$ python -q
>>> import numpy as np
>>> import numpy.linalg as la
>>> np.set_printoptions(suppress=True, linewidth=140)
>>> C = 5 * np.array([[0.1, 0.8, -0.4], [0.6, -1.2, -0.5], [-0.4, 0.3, -0.6]])
>>> rng = np.random.default_rng(43)
>>> labels = rng.integers(0, 3, 16)
>>> E = C[labels] + rng.normal(size=(16, 3))
>>> E.round(3)
array([[ 2.216, -4.774, -1.557],
       [ 2.878, -6.556, -2.857],
       [ 2.201, -5.973, -3.116],
       [ 1.086,  3.641, -2.354],
       [ 4.537, -6.726, -4.068],
       [ 0.866,  1.922, -1.736],
       [ 1.482,  4.07 , -1.991],
       [-4.051,  2.055, -2.604],
       [ 1.828, -4.087, -3.724],
       [ 1.321, -7.811, -2.474],
       [-1.662,  1.941, -3.337],
       [-0.313,  4.843, -2.898],
       [-3.21 ,  2.901, -2.822],
       [-1.529,  2.126, -3.572],
       [ 2.467, -5.359, -3.117],
       [ 0.836,  3.911, -3.194]])
>>> t = np.radians(60)
>>> Rm = np.eye(3)
>>> Rm[0, 0] = Rm[1, 1] = np.cos(t)
>>> Rm[0, 1], Rm[1, 0] = -np.sin(t), np.sin(t)
>>> Rm.round(3)
array([[ 0.5  , -0.866,  0.   ],
       [ 0.866,  0.5  ,  0.   ],
       [ 0.   ,  0.   ,  1.   ]])
>>> other = E @ Rm.T
>>> np.round(np.abs(other - E).max(axis=0), 3)
array([6.104, 7.292, 0.   ])
>>> np.allclose(E @ E.T, other @ other.T)
True
>>> Xc = E - E.mean(axis=0)
>>> U, sig, vt = la.svd(Xc, full_matrices=False)
>>> la.matrix_rank(Xc)
np.int64(3)
>>> np.round(sig ** 2 / (sig ** 2).sum(), 3)
array([0.885, 0.098, 0.017])
>>> np.abs(U[:, 0]).argmax()
np.int64(4)
>>> E.shape
(16, 3)
>>> np.round(E.sum(axis=0), 3)
array([ 10.955, -13.876, -45.42 ])
>>> round(float(la.norm(E)), 3)
23.857
>>> np.count_nonzero(E)
np.int64(48)
>>> la.matrix_rank(E)
np.int64(3)
>>> E[16]
Traceback (most recent call last):
  File "<python-input-26>", line 1, in <module>
    E[16]
    ~^^^^
IndexError: index 16 is out of bounds for axis 0 with size 16
>>> E[:, 3]
Traceback (most recent call last):
  File "<python-input-27>", line 1, in <module>
    E[:, 3]
    ~^^^^^^
IndexError: index 3 is out of bounds for axis 1 with size 3
>>> round(float(np.abs(E).max()), 3)
7.811
>>> x = np.array([7, -8, 6])
>>> y = E @ x
>>> np.round(la.pinv(E) @ E, 3) + 0
array([[1., 0., 0.],
       [0., 1., 0.],
       [0., 0., 1.]])
>>> y = y + 0.1 * rng.normal(size=16)
>>> y.round(3)
array([ 44.459,  55.325,  44.523, -35.642,  61.286, -19.839, -34.188, -60.429,  23.165,  56.976, -47.156, -58.314, -62.511, -48.929,
        41.307, -44.598])
>>> b, *_ = la.lstsq(E, y)
>>> b.round()
array([ 7., -8.,  6.])
>>> np.round(E.T @ (y - E @ b), 3) + 0
array([0., 0., 0.])
>>> b.round(3)
array([ 6.983, -8.005,  5.99 ])
>>> K = np.array([[1, -1, 2], [-1, 0, 1], [2, 2, 0], [0, -2, 2], [1, -1, 2]])
>>> U, sig, vt = la.svd(K, full_matrices=False)
>>> np.round(vt @ vt.T, 3) + 0
array([[1., 0., 0.],
       [0., 1., 0.],
       [0., 0., 1.]])
>>> np.round(sig / sig[0], 3)
array([1.   , 0.676, 0.253])
>>> sig.round(3)
array([4.442, 3.002, 1.122])
>>> np.round(U.T @ K @ vt.T, 3) + 0
array([[4.442, 0.   , 0.   ],
       [0.   , 3.002, 0.   ],
       [0.   , 0.   , 1.122]])
>>> hat = K @ la.solve(K.T @ K, K.T)
>>> round(float(np.trace(hat)), 3)
3.0
>>> np.round(hat @ K[:, 2], 3) + 0
array([2., 1., 0., 2., 2.])
>>> np.round(np.diag(hat), 3)
array([0.357, 1.   , 0.857, 0.429, 0.357])
>>> J = np.array([[1.02, 2.0], [1.0, 2.02]])
>>> la.cond(J) > 100
np.True_
>>> round(np.log10(la.cond(J)))
2
>>> round(la.norm(J, 2) / la.norm(J), 3)
np.float64(1.0)
>>> vals, evecs = la.eig(J)
>>> np.round(np.sort(la.eigvals(J @ J)), 3) + 0
array([0.  , 9.12])
>>> vals.round(3)
array([0.02, 3.02])
>>> np.round(np.prod(vals), 3)
np.float64(0.06)
>>> hat = np.triu(np.array([[-1, -6], [-8, -8]]), 1) + np.eye(2)
>>> other = hat @ J @ la.inv(hat)
>>> other
array([[ -4.98, -40.  ],
       [  1.  ,   8.02]])
>>> np.round(hat @ J - J @ hat, 3)
array([[-6., -6.],
       [ 0.,  6.]])
>>> la.matrix_rank(other)
np.int64(2)
>>> cov = np.cov(E, rowvar=False)
>>> np.round(np.polyfit(E[:, 2], E[:, 0], 1), 3)
array([-0.247, -0.015])
>>> np.round(E.std(axis=0), 3)
array([2.223, 4.571, 0.679])
>>> np.round(np.median(E, axis=0), 3)
array([ 1.203,  1.932, -2.877])
>>> np.argsort(-E.std(axis=0).round(6), kind="stable")
array([1, 0, 2])
>>> round(np.corrcoef(E[:, 2], E[:, 0])[0, 1], 3)
np.float64(-0.075)
>>> np.round(la.eigvalsh(cov)[::-1], 3)
array([24.826,  2.75 ,  0.468])
>>> np.round(np.corrcoef(E.T), 3)
array([[ 1.   , -0.648, -0.075],
       [-0.648,  1.   ,  0.198],
       [-0.075,  0.198,  1.   ]])
>>> np.argwhere(np.triu(np.abs(np.corrcoef(E.T)) > 0.8, 1))
array([], shape=(0, 2), dtype=int64)
>>> r0 = np.array([0, -2, 1])
>>> np.array([np.convolve(row, r0, "same") for row in J])
array([[ 0.  , -2.04, -2.98],
       [ 0.  , -2.  , -3.04]])
>>> np.polyval(r0, J[1])
array([-1.  , -3.04])
>>> X = np.loadtxt("w.csv", delimiter=",")
>>> X
array([[ 0.757,  0.811, -0.119, -0.8  ],
       [-0.994, -0.997,  0.585,  0.894],
       [-0.967, -0.623, -0.544, -0.744],
       [-0.837, -0.778, -0.84 ,  1.   ],
       [-0.3  , -0.641,  0.721, -0.909],
       [-0.749, -0.658,  0.217, -0.592],
       [-0.978, -0.711, -0.864,  0.954],
       [-0.653, -0.929,  0.706,  0.691],
       [ 0.744,  0.08 ,  0.537,  0.273],
       [ 0.905,  0.264,  0.955, -0.999],
       [ 0.371, -0.485,  0.818, -0.843],
       [-0.38 , -0.245,  0.02 , -0.3  ],
       [ 0.675,  0.77 , -0.226, -0.623],
       [-0.544, -0.264,  0.129, -0.874],
       [-0.462, -0.726,  0.438,  0.336],
       [-0.969, -0.883,  0.91 , -1.   ],
       [-0.778, -0.933,  0.67 ,  0.405],
       [ 0.647,  0.854,  0.119, -0.998],
       [ 0.07 ,  0.53 , -0.91 ,  0.999],
       [ 0.89 ,  0.976, -0.753, -0.635]])
>>> C = X[[18, 14]].astype(float)
>>> for _ in range(5):
...     labels = la.norm(X[:, None] - C, axis=-1).argmin(axis=1)
...     C = np.array([X[labels == j].mean(axis=0) for j in range(2)])
... 
>>> labels
array([0, 1, 1, 1, 1, 1, 1, 1, 0, 0, 1, 1, 0, 1, 1, 1, 1, 0, 0, 0])
>>> np.round(C[1] - C[0], 3)
array([-1.304, -1.295,  0.285,  0.322])
>>> np.abs(C[1] - C[0]).argmax()
np.int64(0)
>>> data = np.load("case6.npy")
>>> data
array([[ 3., -1., -2.,  1.],
       [ 0., -2., -3., -1.],
       [ 0., -1.,  1.,  1.],
       [ 0., -3., -1., -3.]])
>>> vals, evecs = la.eig(data)
>>> np.round(np.sort(la.eigvals(data.T)), 3)
array([-3.81 , -2.271,  2.081,  3.   ])
>>> np.round(np.sort(la.eigvals(data @ data)), 3)
array([ 4.329,  5.157,  9.   , 14.514])
>>> np.round(np.sort(la.eigvals(la.inv(data))), 3)
array([-0.44 , -0.262,  0.333,  0.481])
>>> vals.round(3)
array([ 3.   , -3.81 , -2.271,  2.081])
>>> data @ data
array([[ 9., -2., -6., -1.],
       [ 0., 10.,  4.,  2.],
       [ 0., -2.,  3., -1.],
       [ 0., 16., 11., 11.]])
>>> assert data == data.T
Traceback (most recent call last):
  File "<python-input-88>", line 1, in <module>
    assert data == data.T
           ^^^^^^^^^^^^^^
ValueError: The truth value of an array with more than one element is ambiguous. Use a.any() or a.all()
>>> np.trace(data)
np.float64(-1.0)
>>> (data + data.T) / 2
array([[ 3. , -0.5, -1. ,  0.5],
       [-0.5, -2. , -2. , -2. ],
       [-1. , -2. ,  1. ,  0. ],
       [ 0.5, -2. ,  0. , -3. ]])
>>> np.round(la.matrix_power(data, 3), 3)
array([[ 27.,   4., -17.,   8.],
       [  0., -30., -28., -12.],
       [  0.,   4.,  10.,   8.],
       [  0., -76., -48., -38.]])
>>> np.round(np.abs(la.eigvals(data)).max(), 3)
np.float64(3.81)
>>> np.allclose(data @ data.T, data.T @ data)
False
>>> M = np.load("dump.npy")
>>> M
array([[-1.433,  3.102,  2.689,  1.619],
       [-3.828,  1.028,  2.084,  4.082],
       [ 2.331, -2.339,  3.304, -1.105],
       [-3.077,  0.885,  1.747,  3.775],
       [-1.775,  2.238,  2.023,  2.778],
       [ 1.193, -5.064,  4.607,  1.172],
       [ 1.377, -5.606,  4.093, -0.387],
       [ 0.508, -3.653,  4.123, -0.086],
       [-2.625,  1.686,  2.151,  3.188],
       [-2.076,  1.818, -3.392,  4.136],
       [-1.79 ,  3.46 , -1.636,  4.607],
       [-3.298,  2.569, -2.406,  2.476],
       [ 3.303, -4.921,  5.243,  0.067],
       [-1.652,  1.949,  0.742,  4.949],
       [-2.306,  4.176, -1.875,  2.06 ]])
>>> d = la.norm(M[:, None] - M[None], axis=-1)
>>> d[5].round(6).argsort(kind="stable")[:4]
array([ 5,  6,  7, 12])
>>> la.matrix_rank(d ** 2)
np.int64(6)
>>> x = np.array([-2, -2, 1, 0])
>>> y = M @ x
>>> np.round(la.lstsq(M, y)[0], 3) + 0
array([-2., -2.,  1.,  0.])
>>> try:
...     la.solve(M, y)
... except la.LinAlgError as e:
...     print(repr(e))
... 
LinAlgError('Last 2 dimensions of the array must be square')
>>> y = y + 0.1 * rng.normal(size=15)
>>> y.round(3)
array([-0.573,  7.693,  3.463,  6.098,  0.996, 12.436, 12.274, 10.365,  4.266, -2.873, -4.94 , -1.043,  8.477,  0.134, -5.429])
>>> b, *_ = la.lstsq(M, y)
>>> b.round(3)
array([-1.972, -1.963,  1.018,  0.003])
>>> other = np.c_[M[:, :1] @ np.array([[0]]), np.array([5, 3, 4, 9, 7, 9, 7, 0, 5, 6, 1, 6, 8, 8, 3])]
>>> other
array([[0., 5.],
       [0., 3.],
       [0., 4.],
       [0., 9.],
       [0., 7.],
       [0., 9.],
       [0., 7.],
       [0., 0.],
       [0., 5.],
       [0., 6.],
       [0., 1.],
       [0., 6.],
       [0., 8.],
       [0., 8.],
       [0., 3.]])
>>> la.matrix_rank(np.c_[M, other])
np.int64(5)
>>> np.round(la.norm(other - M @ la.lstsq(M, other)[0], axis=0), 3)
array([ 0.   , 11.009])
>>> np.round(la.pinv(other), 3)
array([[0.   , 0.   , 0.   , 0.   , 0.   , 0.   , 0.   , 0.   , 0.   , 0.   , 0.   , 0.   , 0.   , 0.   , 0.   ],
       [0.009, 0.006, 0.007, 0.017, 0.013, 0.017, 0.013, 0.   , 0.009, 0.011, 0.002, 0.011, 0.015, 0.015, 0.006]])
>>> other = M + rng.integers(-2, 3, (15, 2)) @ rng.integers(-2, 3, (2, 4))
>>> other.round(3)
array([[-0.433,  0.102,  3.689,  2.619],
       [-2.828,  2.028,  1.084,  5.082],
       [-0.669, -3.339,  5.304, -4.105],
       [-0.077, -0.115,  0.747,  6.775],
       [-3.775,  2.238,  3.023,  0.778],
       [ 3.193, -5.064,  3.607,  3.172],
       [ 3.377, -5.606,  3.093,  1.613],
       [ 0.508, -7.653,  6.123, -0.086],
       [-4.625,  1.686,  3.151,  1.188],
       [-1.076,  2.818, -4.392,  5.136],
       [-1.79 ,  1.46 , -0.636,  4.607],
       [-4.298,  1.569, -1.406,  1.476],
       [ 6.303, -5.921,  4.243,  3.067],
       [-4.652,  0.949,  2.742,  1.949],
       [-3.306,  1.176,  0.125,  1.06 ]])
>>> np.round(la.svd(other - M, compute_uv=False), 3) + 0
array([11.543,  7.263,  0.   ,  0.   ])
>>> np.round(np.abs(other - M).sum(axis=1), 3)
array([6., 4., 9., 8., 5., 5., 5., 6., 5., 4., 3., 4., 8., 9., 7.])
>>> other = np.array([[-2, -3, -3], [2, 3, 0], [-1, -1, 0]])
>>> arr = other - other.T
>>> arr
array([[ 0, -5, -2],
       [ 5,  0,  1],
       [ 2, -1,  0]])
>>> # skew-symmetric
>>> U, sig, vt = la.svd(arr)
>>> evecs = vt[:(sig > 1e-8).sum()]
>>> x = arr[2] + -3 * arr[1] + rng.integers(2) * np.eye(3)[0]
>>> x
array([-12.,  -1.,  -3.])
>>> la.matrix_rank(np.vstack([arr, x]))
np.int64(3)
>>> np.round(evecs.T @ evecs, 3)
array([[ 0.967, -0.067,  0.167],
       [-0.067,  0.867,  0.333],
       [ 0.167,  0.333,  0.167]])
>>> np.round(np.diag(evecs.T @ evecs), 3)
array([0.967, 0.867, 0.167])
>>> np.round(np.sort(np.abs(la.eigvals(J))), 3)
array([0.02, 3.02])
>>> np.round(la.matrix_power(J, 2), 3)
array([[3.04, 6.08],
       [3.04, 6.08]])
>>> (J + J.T) / 2
array([[1.02, 1.5 ],
       [1.5 , 2.02]])
>>> np.allclose(J, J.T)
False
>>> la.determinant(J)
Traceback (most recent call last):
  File "<python-input-131>", line 1, in <module>
    la.determinant(J)
    ^^^^^^^^^^^^^^
AttributeError: module 'numpy.linalg' has no attribute 'determinant'
>>> J.inv()
Traceback (most recent call last):
  File "<python-input-132>", line 1, in <module>
    J.inv()
    ^^^^^
AttributeError: 'numpy.ndarray' object has no attribute 'inv'
>>> np.trace(J)
np.float64(3.04)
>>> assert J == J.T
Traceback (most recent call last):
  File "<python-input-134>", line 1, in <module>
    assert J == J.T
           ^^^^^^^^
ValueError: The truth value of an array with more than one element is ambiguous. Use a.any() or a.all()
>>> np.round(la.det(J), 3)
np.float64(0.06)
>>> sig = 5 * 0.7 ** np.arange(3)
>>> W0 = rng.normal(size=(16, 3)) * rng.permutation(sig)
>>> W0.round(3)
array([[ -2.596,   6.39 ,  -1.347],
       [ -0.572,   9.005,   0.458],
       [ -1.734,  -9.882,   0.087],
       [ -0.303,  -3.119,   2.268],
       [ -4.52 ,  -7.914,  -1.931],
       [ -0.19 ,  -7.65 ,  -2.961],
       [ -3.073,  -0.456,  -1.887],
       [  3.173, -11.441,   0.785],
       [ -2.39 ,   1.866,   4.614],
       [ -0.571,   0.516,   1.818],
       [ -4.973,   2.842,   1.77 ],
       [ -0.8  ,   2.806,   0.09 ],
       [ -2.991,  -7.029,   2.18 ],
       [  5.914,  -4.384,   0.682],
       [ -4.561,  -2.795,  -1.43 ],
       [ -4.293,  -0.805,   2.22 ]])
>>> x = np.array([2, 2, 0])
>>> y = W0 @ x
>>> np.round(la.pinv(W0) @ W0, 3) + 0
array([[1., 0., 0.],
       [0., 1., 0.],
       [0., 0., 1.]])
>>> try:
...     la.solve(W0, y)
... except la.LinAlgError as e:
...     print(e)
... 
Last 2 dimensions of the array must be square
>>> y = y + 0.1 * rng.normal(size=16)
>>> y.round(3)
array([  7.528,  17.   , -23.218,  -6.672, -25.007, -15.386,  -7.084, -16.664,  -1.162,  -0.026,  -4.179,   4.087, -19.987,   2.939,
       -14.734, -10.433])
>>> b, *_ = la.lstsq(W0, y)
>>> b.round()
array([ 2.,  2., -0.])
>>> b.round(3)
array([ 2.001,  2.002, -0.013])
>>> [round(float(la.norm(la.solve(W0.T @ W0 + lam * np.eye(3), W0.T @ y))), 2) for lam in (0, 1, 10, 100)]
[2.83, 2.82, 2.72, 2.1]
>>> round(la.norm(y - W0 @ b), 3)
np.float64(0.517)
>>> np.round(W0.T @ (y - W0 @ b), 3) + 0
array([0., 0., 0.])
